$ python3 -q
>>> import numpy as np
>>> np.set_printoptions(precision=3, suppress=True, linewidth=100)
>>> def rd(a):
...     return np.round(a, 3) + 0
... 
>>> data = np.loadtxt("run16.csv", delimiter=",")
>>> data
array([[1., 2., 0., 1., 2., 1., 0., 1., 2.],
       [2., 1., 2., 0., 1., 2., 1., 0., 1.],
       [1., 2., 1., 2., 0., 1., 2., 1., 0.],
       [0., 1., 2., 1., 2., 0., 1., 2., 1.],
       [1., 0., 1., 2., 1., 2., 0., 1., 2.],
       [2., 1., 0., 1., 2., 1., 2., 0., 1.],
       [1., 2., 1., 0., 1., 2., 1., 2., 0.],
       [0., 1., 2., 1., 0., 1., 2., 1., 2.],
       [2., 0., 1., 2., 1., 0., 1., 2., 1.]])
>>> x0 = np.array([0, -3, 1, 3, 3, 3, 1, -1, 3])
>>> rhs = data @ x0
>>> rhs
array([11., 12.,  5., 10., 21., 14.,  3., 12., 12.])
>>> rd(np.linalg.solve(data, data[:, 8]))
array([0., 0., 0., 0., 0., 0., 0., 0., 1.])
>>> np.allclose(data, data.T)
False
>>> rd(np.sort(np.abs(np.linalg.eigvals(data))))
array([ 0.945,  0.945,  2.04 ,  2.04 ,  2.646,  2.646,  3.153,  3.153, 10.   ])
>>> np.allclose(data @ data.T, data.T @ data)
True
>>> print((data - data.T) / 2)
[[ 0.   0.  -0.5  0.5  0.5 -0.5 -0.5  0.5  0. ]
 [ 0.   0.   0.  -0.5  0.5  0.5 -0.5 -0.5  0.5]
 [ 0.5  0.   0.   0.  -0.5  0.5  0.5 -0.5 -0.5]
 [-0.5  0.5  0.   0.   0.  -0.5  0.5  0.5 -0.5]
 [-0.5 -0.5  0.5  0.   0.   0.  -0.5  0.5  0.5]
 [ 0.5 -0.5 -0.5  0.5  0.   0.   0.  -0.5  0.5]
 [ 0.5  0.5 -0.5 -0.5  0.5  0.   0.   0.  -0.5]
 [-0.5  0.5  0.5 -0.5 -0.5  0.5  0.   0.   0. ]
 [ 0.  -0.5  0.5  0.5 -0.5 -0.5  0.5  0.   0. ]]
>>> rng = np.random.default_rng(53507)
>>> z = rng.permutation(9)
>>> z
array([2, 4, 0, 6, 1, 7, 5, 8, 3])
>>> M2 = data[z][:, z]
>>> np.diag(M2)
array([1., 1., 1., 1., 1., 1., 1., 1., 1.])
>>> print(rd(np.linalg.det(M2)), rd(np.linalg.det(data[z])))
2590.0 2590.0
>>> print(np.allclose(M2, data))
False
>>> print(rd(np.sort(np.abs(np.linalg.eigvals(M2)))))
[ 0.945  0.945  2.04   2.04   2.646  2.646  3.153  3.153 10.   ]
>>> np.trace(M2)
np.float64(9.0)
>>> f, g = data[5], data[3]
>>> print(f @ g)
9.0
>>> f @ f
np.float64(16.0)
>>> p = (f @ g) / (f @ f) * f
>>> np.linalg.matrix_rank(np.outer(f, g))
np.int64(1)
>>> (g - p) @ f
np.float64(0.0)
>>> print(rd(g - p))
[-1.125  0.438  2.     0.438  0.875 -0.562 -0.125  2.     0.438]
>>> print(rd(p))
[1.125 0.562 0.    0.562 1.125 0.562 1.125 0.    0.562]
>>> A = np.loadtxt("layer18.csv", delimiter=",")
>>> A
array([[ 0.,  0.,  0.,  0.,  0.,  0.,  0.,  0.,  0.,  7.,  7.,  6.,  8.],
       [ 0.,  0.,  0.,  0.,  0.,  0.,  0.,  0.,  0., -1.,  8.,  0., -7.],
       [ 0.,  0.,  0.,  0.,  0.,  0.,  0.,  0.,  0.,  0., -8.,  2., -2.],
       [ 0.,  0.,  0.,  0.,  0.,  0.,  0.,  0.,  0.,  9.,  4.,  4., -1.],
       [ 0.,  0.,  0.,  0.,  0.,  0.,  0.,  0.,  0.,  8., -2.,  0., -7.],
       [ 0.,  0.,  0.,  0.,  0.,  0.,  0.,  0.,  0.,  6.,  9.,  7.,  7.],
       [ 0.,  0.,  0.,  0.,  0.,  0.,  0.,  0.,  0., -6., -3., -4., -6.],
       [ 0.,  0.,  0.,  0.,  0.,  0.,  0.,  0.,  0.,  5., -8., -1., -3.],
       [ 0.,  0.,  0.,  0.,  0.,  0.,  0.,  0.,  0.,  0.,  7., -2., -5.],
       [ 7., -1.,  0.,  9.,  8.,  6., -6.,  5.,  0.,  0.,  0.,  0.,  0.],
       [ 7.,  8., -8.,  4., -2.,  9., -3., -8.,  7.,  0.,  0.,  0.,  0.],
       [ 6.,  0.,  2.,  4.,  0.,  7., -4., -1., -2.,  0.,  0.,  0.,  0.],
       [ 8., -7., -2., -1., -7.,  7., -6., -3., -5.,  0.,  0.,  0.,  0.]])
>>> ev, evecs = np.linalg.eigh(A)
>>> (ev > 1e-8).sum(), (ev < -1e-8).sum()
(np.int64(4), np.int64(4))
>>> rd(np.linalg.svd(A, compute_uv=False))
array([24.54 , 24.54 , 16.068, 16.068, 15.071, 15.071,  4.063,  4.063,  0.   ,  0.   ,  0.   ,
        0.   ,  0.   ])
>>> rd(np.linalg.eigvalsh(A + 5 * np.eye(13)))
array([-19.54 , -11.068, -10.071,   0.937,   5.   ,   5.   ,   5.   ,   5.   ,   5.   ,   9.063,
        20.071,  21.068,  29.54 ])
>>> print(np.abs(evecs[:, -1]).round(6).argmax())
10
>>> x0 = np.array([-2, -2, -1, -2, -2, -2, -2, 1, -2, 0, 2, 1, -1])
>>> h1 = np.maximum(A @ x0, 0)
>>> np.flatnonzero(h1 > 1e-9)
array([ 0,  1,  3,  4,  5,  8, 12])
>>> np.maximum(A @ (3 * x0), 0)
array([36., 69.,  0., 39.,  9., 54.,  0.,  0., 51.,  0.,  0.,  0., 63.])
>>> np.maximum(A @ x0, 0) - np.maximum(-A @ x0, 0)
array([ 12.,  23., -12.,  13.,   3.,  18.,  -4., -14.,  17., -41., -60., -25.,  21.])
>>> M2 = np.array([[1, 0, 2],
...     [-2, 2, 0],
...     [-1, 2, 1],
...     [2, 1, 0],
...     [-2, -1, 1],
...     [1, -1, -1],
...     [1, -1, -2],
...     [-1, -1, -2],
...     [-2, 0, 1],
...     [-1, 2, 0],
...     [-2, 0, -2],
...     [0, -2, 0],
...     [1, -2, 2]])
>>> print(np.einsum("ij->j", A))
[ 28.   0.  -8.  16.  -1.  29. -19.  -7.   0.  28.  14.  12. -16.]
>>> np.linalg.matrix_rank(np.vstack([A, M2.T]))
np.int64(11)
>>> np.einsum("ij,ij->i", A, A)
array([198., 114.,  72., 114., 117., 215.,  97.,  99.,  78., 292., 400., 126., 286.])
>>> print(M2.T @ A.T)
[[-13. -22.  14. -18. -11. -17.   6.   8. -19.   6.  11.  20.  50.]
 [-14.  12.   0.  12.  30. -16.   8.  18.  14.  -6.   8.   6. -10.]
 [  2. -30.  12. -10. -10.  -4.  -6.  10. -24.  18.  24.  15.  13.]]
>>> np.linalg.matrix_rank(A @ M2)
np.int64(3)
>>> left, s, VT = np.linalg.svd(A, full_matrices=False)
>>> rd(np.cumsum(s ** 2) / np.sum(s ** 2))
array([0.273, 0.545, 0.662, 0.779, 0.882, 0.985, 0.993, 1.   , 1.   , 1.   , 1.   , 1.   , 1.   ])
>>> (s > 1e-8).sum()
np.int64(8)
>>> rd(s / s[0])
array([1.   , 1.   , 0.655, 0.655, 0.614, 0.614, 0.166, 0.166, 0.   , 0.   , 0.   , 0.   , 0.   ])
>>> rd(s)
array([24.54 , 24.54 , 16.068, 16.068, 15.071, 15.071,  4.063,  4.063,  0.   ,  0.   ,  0.   ,
        0.   ,  0.   ])
>>> feats = np.array([[3, 1, 0, 3, 3, 2],
...     [0, 0, 2, 3, 2, 1],
...     [0, 2, 3, 3, 2, 3],
...     [2, 2, 3, 0, 3, 3],
...     [2, 2, 1, 1, 0, 2],
...     [1, 3, 2, 3, 0, 1]]) * (rng.random((6, 6)) < 0.3)
>>> feats
array([[0, 1, 0, 0, 0, 0],
       [0, 0, 0, 0, 2, 1],
       [0, 2, 0, 3, 0, 0],
       [2, 0, 3, 0, 3, 0],
       [0, 0, 1, 1, 0, 0],
       [0, 0, 0, 0, 0, 0]])
>>> # rows and columns are dependent
>>> left, s, VT = np.linalg.svd(feats)
>>> evecs = VT[:(s > 1e-8).sum()]
>>> x0 = feats[1] + -2 * feats[3] + rng.integers(2) * np.eye(6)[4]
>>> x0
array([-4.,  0., -6.,  0., -4.,  1.])
>>> print(rd(np.linalg.norm(x0 - evecs.T @ evecs @ x0)))
0.0
>>> M = np.load("arr.npy")
>>> M
array([[ 6,  0,  0,  0,  0,  0,  0,  0,  0,  0],
       [ 0,  4,  0,  0,  0,  0,  0,  0,  0,  0],
       [ 0,  0,  9,  0,  0,  0,  0,  0,  0,  0],
       [ 0,  0,  0,  0,  0,  0,  0,  0,  0,  0],
       [ 0,  0,  0,  0, -4,  0,  0,  0,  0,  0],
       [ 0,  0,  0,  0,  0,  8,  0,  0,  0,  0],
       [ 0,  0,  0,  0,  0,  0,  8,  0,  0,  0],
       [ 0,  0,  0,  0,  0,  0,  0,  2,  0,  0],
       [ 0,  0,  0,  0,  0,  0,  0,  0, -1,  0],
       [ 0,  0,  0,  0,  0,  0,  0,  0,  0, -5]])
>>> # triangular, det is the product of the diagonal
>>> M @ M
array([[36,  0,  0,  0,  0,  0,  0,  0,  0,  0],
       [ 0, 16,  0,  0,  0,  0,  0,  0,  0,  0],
       [ 0,  0, 81,  0,  0,  0,  0,  0,  0,  0],
       [ 0,  0,  0,  0,  0,  0,  0,  0,  0,  0],
       [ 0,  0,  0,  0, 16,  0,  0,  0,  0,  0],
       [ 0,  0,  0,  0,  0, 64,  0,  0,  0,  0],
       [ 0,  0,  0,  0,  0,  0, 64,  0,  0,  0],
       [ 0,  0,  0,  0,  0,  0,  0,  4,  0,  0],
       [ 0,  0,  0,  0,  0,  0,  0,  0,  1,  0],
       [ 0,  0,  0,  0,  0,  0,  0,  0,  0, 25]])
>>> print(rd(np.sort(np.linalg.eigvals(M))))
[-5. -4. -1.  0.  2.  4.  6.  8.  8.  9.]
>>> np.prod(np.diag(M)), rd(np.linalg.det(M))
(np.int64(0), np.float64(0.0))
>>> J = np.load("a.npy")
>>> J
array([[0, 1, 0, 0, 0, 0, 0, 0, 0, 0],
       [1, 0, 0, 0, 0, 0, 0, 0, 0, 0],
       [0, 0, 0, 0, 0, 1, 0, 1, 0, 1],
       [0, 0, 0, 0, 0, 0, 1, 0, 1, 0],
       [0, 0, 0, 0, 0, 1, 0, 1, 0, 1],
       [0, 0, 1, 0, 1, 0, 0, 0, 0, 1],
       [0, 0, 0, 1, 0, 0, 0, 0, 1, 0],
       [0, 0, 1, 0, 1, 0, 0, 0, 0, 1],
       [0, 0, 0, 1, 0, 0, 1, 0, 0, 0],
       [0, 0, 1, 0, 1, 1, 0, 1, 0, 0]])
>>> # columns 2 and 4 are equal
>>> left, s, VT = np.linalg.svd(J)
>>> evecs = VT[:(s > 1e-8).sum()]
>>> x0 = J[9] + 3 * J[1] + rng.integers(2) * np.eye(10)[1]
>>> x0
array([3., 0., 1., 0., 1., 1., 0., 1., 0., 0.])
>>> rd(np.diag(evecs.T @ evecs))
array([1. , 1. , 0.5, 1. , 0.5, 0.5, 1. , 0.5, 1. , 1. ])
>>> rd(evecs.T @ evecs)
array([[1. , 0. , 0. , 0. , 0. , 0. , 0. , 0. , 0. , 0. ],
       [0. , 1. , 0. , 0. , 0. , 0. , 0. , 0. , 0. , 0. ],
       [0. , 0. , 0.5, 0. , 0.5, 0. , 0. , 0. , 0. , 0. ],
       [0. , 0. , 0. , 1. , 0. , 0. , 0. , 0. , 0. , 0. ],
       [0. , 0. , 0.5, 0. , 0.5, 0. , 0. , 0. , 0. , 0. ],
       [0. , 0. , 0. , 0. , 0. , 0.5, 0. , 0.5, 0. , 0. ],
       [0. , 0. , 0. , 0. , 0. , 0. , 1. , 0. , 0. , 0. ],
       [0. , 0. , 0. , 0. , 0. , 0.5, 0. , 0.5, 0. , 0. ],
       [0. , 0. , 0. , 0. , 0. , 0. , 0. , 0. , 1. , 0. ],
       [0. , 0. , 0. , 0. , 0. , 0. , 0. , 0. , 0. , 1. ]])
>>> np.linalg.matrix_rank(np.vstack([J, x0]))
np.int64(8)
>>> mat = np.load("x.npy")
>>> mat
array([[  2,   3,   4,   5,   6,   7,   8,   9,  10],
       [ 11,  12,  13,  14,  15,  16,  17,  18,  19],
       [ 20,  21,  22,  23,  24,  25,  26,  27,  28],
       [ 29,  30,  31,  32,  33,  34,  35,  36,  37],
       [ 38,  39,  40,  41,  42,  43,  44,  45,  46],
       [ 47,  48,  49,  50,  51,  52,  53,  54,  55],
       [ 56,  57,  58,  59,  60,  61,  62,  63,  64],
       [ 65,  66,  67,  68,  69,  70,  71,  72,  73],
       [ 74,  75,  76,  77,  78,  79,  80,  81,  82],
       [ 83,  84,  85,  86,  87,  88,  89,  90,  91],
       [ 92,  93,  94,  95,  96,  97,  98,  99, 100]])
>>> # rows and columns are dependent
>>> ev, evecs = np.linalg.eigh(A)
>>> x0 = np.array([-5, -1, -3, 0, 1, -1, 2, -3, -5, 1, -1, -4, 3])
>>> print((np.sign(evecs[:, -1].round(6)) == np.sign(evecs[0, -1].round(6))).astype(int))
[1 1 0 1 0 1 0 0 1 1 1 1 1]
>>> np.abs(A).sum(axis=1).max(), rd(np.abs(ev).max())
(np.float64(56.0), np.float64(24.54))
>>> left, s, VT = np.linalg.svd(mat)
>>> np.argmax(s[:-1] / (s[1:] + 1e-6)) + 1
np.int64(2)
>>> M2 = left[:, :2] @ np.diag(s[:2]) @ VT[:2]
>>> rd(np.linalg.norm(mat - M2) / np.linalg.norm(mat))
np.float64(0.0)
>>> rd(np.linalg.norm(mat - M2, 2)), rd(s[2])
(np.float64(0.0), np.float64(0.0))
>>> rd(np.abs(mat - M2).max())
np.float64(0.0)
>>> left, s, VT = np.linalg.svd(mat)
>>> evecs = VT[:(s > 1e-8).sum()]
>>> x0 = mat[1] + -1 * mat[5] + rng.integers(2) * np.eye(9)[6]
>>> x0
array([-36., -36., -36., -36., -36., -36., -36., -36., -36.])
>>> print(np.allclose(evecs.T @ evecs @ x0, x0))
True
>>> rd(np.linalg.norm(x0 - evecs.T @ evecs @ x0))
np.float64(0.0)
>>> M2 = np.array([[-9, 4, -7, -4, 3, 2, -2, -4],
...     [2, 5, -7, 3, -1, -6, 3, 4],
...     [8, 6, -3, -1, 4, 9, -6, -8],
...     [6, -4, -5, -8, 8, -9, 1, 6],
...     [7, -4, 4, 3, 9, -1, -8, 6],
...     [-7, -5, 1, 5, -7, 3, -2, -7],
...     [-9, -7, -9, -6, -1, -4, 5, -8],
...     [-3, -8, 8, 4, 1, 8, 0, 9]])
>>> m1 = np.tril(M2)
>>> print(m1)
[[-9  0  0  0  0  0  0  0]
 [ 2  5  0  0  0  0  0  0]
 [ 8  6 -3  0  0  0  0  0]
 [ 6 -4 -5 -8  0  0  0  0]
 [ 7 -4  4  3  9  0  0  0]
 [-7 -5  1  5 -7  3  0  0]
 [-9 -7 -9 -6 -1 -4  5  0]
 [-3 -8  8  4  1  8  0  9]]
>>> # triangular: eigenvalues sit on the diagonal
>>> np.linalg.matrix_rank(m1 - m1[0, 0] * np.eye(8))
np.int64(7)
>>> m1 @ m1
array([[  81,    0,    0,    0,    0,    0,    0,    0],
       [  -8,   25,    0,    0,    0,    0,    0,    0],
       [ -84,   12,    9,    0,    0,    0,    0,    0],
       [-150,  -18,   55,   64,    0,    0,    0,    0],
       [  42,  -44,    9,    3,   81,    0,    0,    0],
       [  21,  -26,  -53,  -46,  -84,    9,    0,    0],
       [ -65,  -76,    4,   -5,   14,  -32,   25,    0],
       [  23, -124,   40,   47,  -38,   96,    0,   81]])
>>> [int(np.linalg.matrix_rank(np.linalg.matrix_power(m1, p))) for p in range(1, 9)]
[8, 8, 8, 8, 8, 8, 8, 8]
>>> M2 = np.linalg.inv(m1)
>>> rd(np.linalg.slogdet(m1)[0])
np.float64(-1.0)
>>> (np.abs(M2) > 1e-9).astype(int)
array([[1, 0, 0, 0, 0, 0, 0, 0],
       [1, 1, 0, 0, 0, 0, 0, 0],
       [1, 1, 1, 0, 0, 0, 0, 0],
       [1, 1, 1, 1, 0, 0, 0, 0],
       [1, 1, 1, 1, 1, 0, 0, 0],
       [1, 1, 1, 1, 1, 1, 0, 0],
       [1, 1, 1, 1, 1, 1, 1, 0],
       [1, 1, 1, 1, 1, 1, 0, 1]])
>>> rd(np.linalg.det(m1) * np.linalg.det(M2))
np.float64(1.0)
